>>> import numpy as np
>>> from numpy import linalg as LA
>>> np.set_printoptions(precision=1, suppress=True, linewidth=140)
>>> feats = np.loadtxt("mat.csv", delimiter=",")
>>> feats
array([[ 1.,  0.,  1.,  3.,  1.],
       [ 0., 27.,  1.,  0.,  2.],
       [ 3.,  3., 20.,  2.,  1.],
       [ 2.,  2.,  3.,  9.,  3.],
       [ 3.,  2.,  1.,  3., 14.]])
>>> np.allclose(feats, feats.T)
False
>>> np.allclose(feats @ feats.T, feats.T @ feats)
False
>>> np.trace(feats)
np.float64(71.0)
>>> LA.determinant(feats)
Traceback (most recent call last):
  File "<python-input-8>", line 1, in <module>
    LA.determinant(feats)
    ^^^^^^^^^^^^^^
AttributeError: module 'numpy.linalg' has no attribute 'determinant'
>>> np.sort(np.abs(LA.eigvals(feats)))
array([ 0.3,  7.4, 14.8, 20.5, 28. ])
>>> feats.inv()
Traceback (most recent call last):
  File "<python-input-10>", line 1, in <module>
    feats.inv()
    ^^^^^^^^^
AttributeError: 'numpy.ndarray' object has no attribute 'inv'
>>> U, sig, vt = LA.svd(feats)
>>> sig
array([28.2, 20.5, 14.8,  7.7,  0.3])
>>> np.argmax(sig[:-1] / (sig[1:] + 1e-6)) + 1
np.int64(4)
>>> A2 = U[:, :4] @ np.diag(sig[:4]) @ vt[:4]
>>> A2.round(1) + 0
array([[ 0.7,  0. ,  1. ,  3. ,  1. ],
       [ 0. , 27. ,  1. ,  0. ,  2. ],
       [ 3. ,  3. , 20. ,  2. ,  1. ],
       [ 2.1,  2. ,  3. ,  9. ,  3. ],
       [ 3. ,  2. ,  1. ,  3. , 14. ]])
>>> np.round(LA.norm(feats - A2, 2), 1), round(float(sig[4]), 1)
(np.float64(0.3), 0.3)
>>> LA.matrix_rank(feats, rtol=0.05)
np.int64(4)
>>> round(float(LA.det(feats[::-1])), 1)
19369.0
>>> np.einsum("ij,ji->", feats, feats)
np.float64(1477.0)
>>> np.poly(feats)
array([     1.,    -71.,   1782., -18601.,  68453., -19369.])
>>> np.kron(np.eye(2, dtype=int), feats)
array([[ 1.,  0.,  1.,  3.,  1.,  0.,  0.,  0.,  0.,  0.],
       [ 0., 27.,  1.,  0.,  2.,  0.,  0.,  0.,  0.,  0.],
       [ 3.,  3., 20.,  2.,  1.,  0.,  0.,  0.,  0.,  0.],
       [ 2.,  2.,  3.,  9.,  3.,  0.,  0.,  0.,  0.,  0.],
       [ 3.,  2.,  1.,  3., 14.,  0.,  0.,  0.,  0.,  0.],
       [ 0.,  0.,  0.,  0.,  0.,  1.,  0.,  1.,  3.,  1.],
       [ 0.,  0.,  0.,  0.,  0.,  0., 27.,  1.,  0.,  2.],
       [ 0.,  0.,  0.,  0.,  0.,  3.,  3., 20.,  2.,  1.],
       [ 0.,  0.,  0.,  0.,  0.,  2.,  2.,  3.,  9.,  3.],
       [ 0.,  0.,  0.,  0.,  0.,  3.,  2.,  1.,  3., 14.]])
>>> np.round(LA.eigvals(feats).sum().real, 1)
np.float64(71.0)
>>> U, sig, vt = LA.svd(feats, full_matrices=False)
>>> np.round(U.T @ U, 1) + 0
array([[1., 0., 0., 0., 0.],
       [0., 1., 0., 0., 0.],
       [0., 0., 1., 0., 0.],
       [0., 0., 0., 1., 0.],
       [0., 0., 0., 0., 1.]])
>>> round(float(np.sqrt((sig ** 2).sum())), 1), round(float(LA.norm(feats)), 1)
(38.7, 38.7)
>>> np.abs(U[:, 0]).round(6).argmax()
np.int64(1)
>>> np.allclose(U * sig @ vt, feats)
True
>>> sig
array([28.2, 20.5, 14.8,  7.7,  0.3])
>>> (sig > 1e-8).sum()
np.int64(5)
>>> np.abs(vt[0])
array([0.1, 0.9, 0.3, 0.1, 0.2])
>>> u = np.array([4, 1, 5])
>>> np.array([np.convolve(row, u, "same") for row in feats])
array([[  1.,   9.,  13.,  12.,  16.],
       [108.,  31., 136.,  13.,   2.],
       [ 15.,  98.,  43., 106.,  11.],
       [ 10.,  24.,  49.,  36.,  48.],
       [ 11.,  21.,  23.,  64.,  29.]])
>>> np.correlate(feats[1], feats[0], "full")
array([ 0., 27., 82., 30.,  3., 33.,  3.,  0.,  2.])
>>> np.cross(feats[1, :3], feats[0, :3])
array([ 27.,   1., -27.])
>>> A = np.load("data.npy")
>>> A
array([[ 0,  0, -3,  0],
       [ 0,  0,  0, -1],
       [ 3,  0,  3,  0],
       [ 0,  3,  0, -1]])
>>> # 2 blocks once reordered
>>> rng = np.random.default_rng(34464)
>>> lab = rng.permutation(4)
>>> A2 = A[:, lab] * rng.choice([-1, 1], 4)
>>> A2
array([[ 0, -3,  0,  0],
       [ 0,  0,  0,  1],
       [ 0,  3,  3,  0],
       [ 3,  0,  0,  1]])
>>> U, _, vt = LA.svd(A.T @ A2)
>>> np.round(LA.lstsq(A, A2)[0], 1) + 0
array([[ 0.,  0.,  1.,  0.],
       [ 1.,  0.,  0.,  0.],
       [ 0.,  1.,  0.,  0.],
       [ 0.,  0.,  0., -1.]])
>>> lab
array([1, 2, 0, 3])
>>> u = np.array([-2, 3, -2, 0, -1])
>>> arr = 2 * np.eye(5) + np.outer(u, u)
>>> arr
array([[ 6., -6.,  4.,  0.,  2.],
       [-6., 11., -6.,  0., -3.],
       [ 4., -6.,  6.,  0.,  2.],
       [ 0.,  0.,  0.,  2.,  0.],
       [ 2., -3.,  2.,  0.,  3.]])
>>> x0 = np.ones(5)
>>> for _ in range(5):
...     x0 = arr @ x0
...     x0 /= LA.norm(x0)
...     print(round(x0 @ arr @ x0, 1))
... 
16.8
20.0
20.0
20.0
20.0
>>> x0.round(1) + 0
array([ 0.5, -0.7,  0.5,  0. ,  0.2])
>>> x0 = np.array([2, 1, 3, 0, 0])
>>> rhs = arr @ x0
>>> rhs
array([ 18., -19.,  20.,   0.,   7.])
>>> np.round(LA.solve(arr.T, arr[4]), 1) + 0
array([0., 0., 0., 0., 1.])
>>> np.round(LA.solve(arr, -3 * rhs), 1) + 0
array([-6., -3., -9.,  0.,  0.])
>>> u = np.array([-3, 6, 2, -7, 4])
>>> A2 = arr + np.outer(u, np.eye(5)[1])
>>> round(float(LA.det(A2) / LA.det(arr)), 1), round(float(1 + LA.solve(arr, u)[1]), 1)
(2.8, 2.8)
>>> A2 = arr + rng.integers(-2, 3, (5, 1)) @ rng.integers(-2, 3, (1, 5))
>>> A2
array([[10., -6.,  4., -4.,  6.],
       [-4., 11., -6., -2., -1.],
       [ 6., -6.,  6., -2.,  4.],
       [-2.,  0.,  0.,  4., -2.],
       [ 0., -3.,  2.,  2.,  1.]])
>>> A2 - arr
array([[ 4.,  0.,  0., -4.,  4.],
       [ 2.,  0.,  0., -2.,  2.],
       [ 2.,  0.,  0., -2.,  2.],
       [-2.,  0.,  0.,  2., -2.],
       [-2.,  0.,  0.,  2., -2.]])
>>> np.abs(A2 - arr).sum(axis=1)
array([12.,  6.,  6.,  6.,  6.])
>>> round(float(LA.det(2 * A2)), 1), np.round(LA.det(A2), 1)
(27648.0, np.float64(864.0))
>>> np.poly(A2)
array([   1.,  -32.,  276., -968., 1504., -864.])
>>> np.einsum("ii->", A2)
np.float64(32.0)
>>> u = np.array([3, 2])
>>> F = -1 * np.eye(2) + np.outer(u, u)
>>> F
array([[8., 6.],
       [6., 3.]])
>>> # symmetric
>>> (F + F.T) / 2
array([[8., 6.],
       [6., 3.]])
>>> np.allclose(F, F.T)
True
>>> LA.determinant(F)
Traceback (most recent call last):
  File "<python-input-72>", line 1, in <module>
    LA.determinant(F)
    ^^^^^^^^^^^^^^
AttributeError: module 'numpy.linalg' has no attribute 'determinant'
>>> np.allclose(F @ F.T, F.T @ F)
True
>>> assert F == F.T
Traceback (most recent call last):
  File "<python-input-74>", line 1, in <module>
    assert F == F.T
           ^^^^^^^^
ValueError: The truth value of an array with more than one element is ambiguous. Use a.any() or a.all()
>>> mat = np.array([[0, 0, 1], [0, 1, 0], [1, 0, 0]])
>>> (LA.matrix_power((mat != 0) + (mat.T != 0) + np.eye(3), 3) > 0).astype(int)
array([[1, 0, 1],
       [0, 1, 0],
       [1, 0, 1]])
>>> np.sort(LA.eigvals(mat).real)
array([-1.,  1.,  1.])
>>> round(float(LA.det(mat)), 1)
-1.0
>>> P = np.triu(np.array([[0, -1, -2], [0, 1, 1], [-1, -3, 1]]), 1) + np.eye(3)
>>> A2 = P @ mat @ LA.inv(P)
>>> P @ mat - mat @ P
array([[-2., -1.,  0.],
       [ 1.,  0., -1.],
       [ 0.,  1.,  2.]])
>>> LA.matrix_rank(A2)
np.int64(3)
>>> round(LA.det(A2), 1)
np.float64(-1.0)
>>> X = np.loadtxt("case17.csv", delimiter=",")
>>> X
array([[-2., -2.,  2.,  0.,  0.],
       [-2., -2.,  0.,  0.,  0.],
       [ 1.,  1.,  1.,  0.,  0.],
       [ 0.,  0.,  0.,  0.,  3.],
       [ 0.,  0.,  0.,  1.,  1.]])
>>> # columns 0 and 1 are equal
>>> round(float(LA.norm(X, "nuc")), 1)
10.4
>>> LA.norm(X, axis=0)
array([3. , 3. , 2.2, 1. , 3.2])
>>> X[4] @ X[3]
np.float64(3.0)
>>> np.round(LA.norm(X[4] - X[3]), 1)
np.float64(2.2)
>>> m1 = np.load("out17.npy")
>>> m1
array([[45,  1,  5],
       [ 1, 22,  5],
       [ 3,  2, 63]])
>>> round(LA.norm(m1, 2), 1)
np.float64(64.2)
>>> np.round(LA.norm(m1) ** 2 / LA.norm(m1, 2) ** 2, 1)
np.float64(1.6)
>>> np.round(LA.norm(m1, 1), 1), round(float(LA.norm(m1, np.inf)), 1)
(np.float64(73.0), 68.0)
>>> round(float(LA.norm(m1[2], 1)), 1), round(float(LA.norm(m1[2], np.inf)), 1)
(68.0, 63.0)
>>> LA.norm(m1, axis=1)
array([45.3, 22.6, 63.1])
>>> LA.norm(m1, axis=1).argmax()
np.int64(2)
>>> LA.norm(m1, axis=0)
array([45.1, 22.1, 63.4])
>>> np.poly(m1)
array([     1.,   -130.,   5185., -61552.])
>>> round(LA.det(2 * m1), 1), np.round(LA.det(m1), 1)
(np.float64(492416.0), np.float64(61552.0))
>>> round(float(LA.det(m1[::-1])), 1)
-61552.0
>>> np.einsum("ij,ji->", m1, m1)
np.int64(6530)
>>> A2 = np.array([[-2, -2, -2], [-1, -1, 1]])
>>> basis = np.kron(A2, m1)
>>> np.round(LA.norm(basis, 2), 1), round(LA.norm(A2, 2) * LA.norm(m1, 2), 1)
(np.float64(226.3), np.float64(226.3))
>>> LA.matrix_rank(basis)
np.int64(6)
>>> basis.shape
(6, 9)
>>> basis
array([[ -90,   -2,  -10,  -90,   -2,  -10,  -90,   -2,  -10],
       [  -2,  -44,  -10,   -2,  -44,  -10,   -2,  -44,  -10],
       [  -6,   -4, -126,   -6,   -4, -126,   -6,   -4, -126],
       [ -45,   -1,   -5,  -45,   -1,   -5,   45,    1,    5],
       [  -1,  -22,   -5,   -1,  -22,   -5,    1,   22,    5],
       [  -3,   -2,  -63,   -3,   -2,  -63,    3,    2,   63]])
